$ python3 -q
>>> import numpy as np
>>> np.set_printoptions(precision=1, suppress=True, linewidth=120)
>>> def rnd(a):
...     return np.round(a, 1) + 0
... 
>>> W0 = np.loadtxt("w.csv", delimiter=",")
>>> rnd(W0)
array([[ 0.5,  0. , -0.9,  0. ,  0. ],
       [ 0. ,  1. ,  0. ,  0. ,  0. ],
       [ 0.9,  0. ,  0.5,  0. ,  0. ],
       [ 0. ,  0. ,  0. ,  1. ,  0. ],
       [ 0. ,  0. ,  0. ,  0. ,  1. ]])
>>> vec = np.array([2, 1, -4, 4, -4])
>>> rnd(np.abs(np.linalg.eigvals(W0)))
array([1., 1., 1., 1., 1.])
>>> [p for p in range(1, 25) if np.allclose(np.linalg.matrix_power(W0, p), np.eye(5))]
[6, 12, 18, 24]
>>> rnd(np.linalg.norm(vec)), rnd(np.linalg.norm(W0 @ vec))
(np.float64(7.3), np.float64(7.3))
>>> B = W0 / np.sqrt((W0 ** 2).mean(axis=1, keepdims=True))
>>> rnd(np.linalg.norm(B, axis=1))
array([2.2, 2.2, 2.2, 2.2, 2.2])
>>> print(rnd(W0 - W0.mean(axis=1, keepdims=True)))
[[ 0.6  0.1 -0.8  0.1  0.1]
 [-0.2  0.8 -0.2 -0.2 -0.2]
 [ 0.6 -0.3  0.2 -0.3 -0.3]
 [-0.2 -0.2 -0.2  0.8 -0.2]
 [-0.2 -0.2 -0.2 -0.2  0.8]]
>>> r0, g = W0[2], W0[1]
>>> r0 @ r0
np.float64(1.0)
>>> r0 @ g
np.float64(0.0)
>>> p = (r0 @ g) / (r0 @ r0) * r0
>>> np.linalg.matrix_rank(np.outer(r0, g))
np.int64(1)
>>> print(g - p)
[0. 1. 0. 0. 0.]
>>> rnd(np.linalg.norm(r0 + g) ** 2 + np.linalg.norm(r0 - g) ** 2)
np.float64(4.0)
>>> p
array([0., 0., 0., 0., 0.])
>>> B = np.array([[7, 7, 7], [6, 9, 4]])
>>> cent = np.kron(B, W0)
>>> rnd(np.linalg.norm(cent, 2)), rnd(np.linalg.norm(B, 2) * np.linalg.norm(W0, 2))
(np.float64(16.5), np.float64(16.5))
>>> proj = np.triu(np.array([[1, 0, 3, 3, 4],
...     [0, 5, 1, 2, 2],
...     [4, 5, 3, 0, 5],
...     [0, 0, 1, 4, 2],
...     [4, 2, 3, 3, 1]]), 1) + np.eye(5)
>>> B = proj @ W0 @ np.linalg.inv(proj)
>>> print(np.trace(B), np.trace(W0))
4.0 4.0
>>> rnd(proj @ W0 - W0 @ proj)
array([[ 2.6,  0. ,  0. ,  1.5,  6.3],
       [ 0.9,  0. , -0.5,  0. ,  0. ],
       [ 0. ,  0. , -2.6, -2.6, -1. ],
       [ 0. ,  0. ,  0. ,  0. ,  0. ],
       [ 0. ,  0. ,  0. ,  0. ,  0. ]])
>>> np.linalg.matrix_rank(B)
np.int64(5)
>>> rnd(np.poly(B))
array([ 1., -4.,  7., -7.,  4., -1.])
>>> rnd(B)
array([[ 3.1,  0. , -8.7, -6.3, 47.5],
       [ 0.9,  1. , -3.1, -2.6, 17.2],
       [ 0.9,  0. , -2.1, -2.6, 17.2],
       [ 0. ,  0. ,  0. ,  1. ,  0. ],
       [ 0. ,  0. ,  0. ,  0. ,  1. ]])
>>> A = np.loadtxt("case7.csv", delimiter=",")
>>> rnd(A)
array([[-0.7,  0.3, -0.6],
       [-0.6, -0.5,  0.6],
       [-0.2,  0.8,  0.6]])
>>> B = np.linalg.inv(A)
>>> rnd(np.linalg.det(A) * np.linalg.det(B))
np.float64(1.0)
>>> (np.abs(B) > 1e-9).astype(int)
array([[1, 1, 1],
       [1, 1, 1],
       [1, 1, 1]])
>>> rnd(B)
array([[-0.7, -0.6, -0.2],
       [ 0.3, -0.5,  0.8],
       [-0.6,  0.6,  0.6]])
>>> rnd(A @ B)
array([[1., 0., 0.],
       [0., 1., 0.],
       [0., 0., 1.]])
>>> X = np.array([[236, 154, 129], [154, 215, 74], [129, 74, 88]])
>>> vec = np.array([5, 1, 2])
>>> target = X @ vec
>>> coef, lr = np.zeros(3), 1 / np.linalg.norm(X, 2) ** 2
>>> for i in range(250):
...     coef -= lr * X.T @ (X @ coef - target)
...     if i % 50 == 0: print(i, round(np.linalg.norm(X @ coef - target), 1))
... 
0 193.8
50 28.3
100 11.6
150 10.7
200 10.3
>>> rnd(np.linalg.cond(X))
np.float64(37.7)
>>> L = np.linalg.cholesky(X)
>>> rnd(X / np.sqrt(np.outer(np.diag(X), np.diag(X))))
array([[1. , 0.7, 0.9],
       [0.7, 1. , 0.5],
       [0.9, 0.5, 1. ]])
>>> rnd(L)
array([[15.4,  0. ,  0. ],
       [10. , 10.7,  0. ],
       [ 8.4, -1. ,  4.1]])
>>> print(rnd(L @ L.T))
[[236. 154. 129.]
 [154. 215.  74.]
 [129.  74.  88.]]
>>> w, evecs = np.linalg.eig(L)
>>> L @ evecs[:, 0] - w[0] * evecs[:, 0]
array([0., 0., 0.])
>>> print(rnd(np.sort(np.linalg.eigvals(np.linalg.inv(L)))))
[0.1 0.1 0.2]
>>> rnd(np.sort(np.linalg.eigvals(L.T)))
array([ 4.1, 10.7, 15.4])
>>> rnd(np.prod(w))
np.float64(669.4)
>>> M = np.array([[3.0, 1.0, 1.0, 1.0, 1.0],
...     [1.0, 3.0, 1.0, 1.0, 1.0],
...     [1.0, 1.0, 3.0, 1.0, 1.0],
...     [1.0, 1.0, 1.0, 3.0, 1.0],
...     [1.0, 1.0, 1.0, 1.0, 3.0]])
>>> L = np.linalg.cholesky(M)
>>> np.linalg.eigvalsh(M).min() > 0
np.True_
>>> left, s, Vh = np.linalg.svd(M, full_matrices=False)
>>> rnd(s / s[0])
array([1. , 0.3, 0.3, 0.3, 0.3])
>>> print((s > 1e-8).sum())
5
>>> rnd(s)
array([7., 2., 2., 2., 2.])
>>> print(left.shape, s.shape, Vh.shape)
(5, 5) (5,) (5, 5)
>>> rnd(left.T @ left)
array([[1., 0., 0., 0., 0.],
       [0., 1., 0., 0., 0.],
       [0., 0., 1., 0., 0.],
       [0., 0., 0., 1., 0.],
       [0., 0., 0., 0., 1.]])
>>> rnd(left.T @ M @ Vh.T)
array([[7., 0., 0., 0., 0.],
       [0., 2., 0., 0., 0.],
       [0., 0., 2., 0., 0.],
       [0., 0., 0., 2., 0.],
       [0., 0., 0., 0., 2.]])
>>> np.abs(left[:, 0]).round(6).argmax()
np.int64(0)
>>> np.allclose(left * s @ Vh, M)
True
>>> rnd(np.cumsum(s ** 2) / np.sum(s ** 2))
array([0.8, 0.8, 0.9, 0.9, 1. ])
>>> w, evecs = np.linalg.eig(X)
>>> rnd(X @ evecs[:, 0] - w[0] * evecs[:, 0])
array([0., 0., 0.])
>>> rnd(np.prod(w))
np.float64(448129.0)
>>> rnd(np.sort(np.linalg.eigvals(np.linalg.inv(X))))
array([0. , 0. , 0.1])
>>> w, evecs = np.linalg.eig(M)
>>> rnd(M @ evecs[:, 0] - w[0] * evecs[:, 0])
array([0., 0., 0., 0., 0.])
>>> rnd(np.prod(w))
np.float64(112.0)
>>> rnd(np.sort(np.linalg.eigvals(np.linalg.inv(M))))
array([0.1, 0.5, 0.5, 0.5, 0.5])
>>> rnd(w)
array([2., 7., 2., 2., 2.])
>>> E = np.loadtxt("layer11.csv", delimiter=",")
>>> E
array([[1., 0., 0., 0.],
       [0., 0., 0., 0.],
       [1., 0., 0., 0.],
       [3., 6., 6., 9.]])
>>> rnd(np.trace(np.linalg.pinv(E) @ E))
np.float64(2.0)
>>> np.linalg.lstsq(E[:-1].T, E[-1])[2]
np.int32(1)
>>> left, s, Vh = np.linalg.svd(E)
>>> evecs = Vh[:(s > 1e-8).sum()]
>>> rng = np.random.default_rng(832)
>>> vec = E[3] + -1 * E[1] + rng.integers(2) * np.eye(4)[3]
>>> vec
array([ 3.,  6.,  6., 10.])
>>> rnd(evecs.T @ evecs)
array([[1. , 0. , 0. , 0. ],
       [0. , 0.2, 0.2, 0.4],
       [0. , 0.2, 0.2, 0.4],
       [0. , 0.4, 0.4, 0.5]])
>>> print(np.allclose(evecs.T @ evecs @ vec, vec))
False
